>>> import numpy as np
>>> np.set_printoptions(precision=2, suppress=True, linewidth=140)
>>> rd = lambda a: np.round(a, 2) + 0
>>> m1 = np.array([[0, 1, 0, 2, 1, 3],
...     [1, 0, 1, 0, 2, 1],
...     [0, 1, 0, 1, 0, 2],
...     [2, 0, 1, 0, 1, 0],
...     [1, 2, 0, 1, 0, 1],
...     [3, 1, 2, 0, 1, 0]])
>>> print(rd(np.sort(np.abs(np.linalg.eigvals(m1)))))
[0.27 0.53 0.66 2.17 4.36 5.61]
>>> assert m1 == m1.T
Traceback (most recent call last):
  File "<python-input-5>", line 1, in <module>
    assert m1 == m1.T
           ^^^^^^^^^^
ValueError: The truth value of an array with more than one element is ambiguous. Use a.any() or a.all()
>>> print(rd(np.linalg.det(m1)))
-5.0
>>> rng = np.random.default_rng(38)
>>> idx = rng.permutation(6)
>>> print(idx)
[5 0 2 3 4 1]
>>> B = m1[idx][:, idx]
>>> print(np.trace(B))
0
>>> print(np.allclose(B, m1))
False
>>> print(B)
[[0 3 2 0 1 1]
 [3 0 0 2 1 1]
 [2 0 0 1 0 1]
 [0 2 1 0 1 0]
 [1 1 0 1 0 2]
 [1 1 1 0 2 0]]
>>> vec = np.array([2, -3, 1, -2, 3, -2])
>>> h1 = np.maximum(B @ vec, 0)
>>> print(np.maximum(B @ vec, 0) - np.maximum(-B @ vec, 0))
[-6  3  0 -2 -7  6]
>>> print(np.maximum(B @ (3 * vec), 0))
[ 0  9  0  0  0 18]
>>> print(B * (h1 > 1e-9)[:, None])
[[0 0 0 0 0 0]
 [3 0 0 2 1 1]
 [0 0 0 0 0 0]
 [0 0 0 0 0 0]
 [0 0 0 0 0 0]
 [1 1 1 0 2 0]]
>>> print(rd(np.tanh(B @ vec)))
[-1.    1.    0.   -0.96 -1.    1.  ]
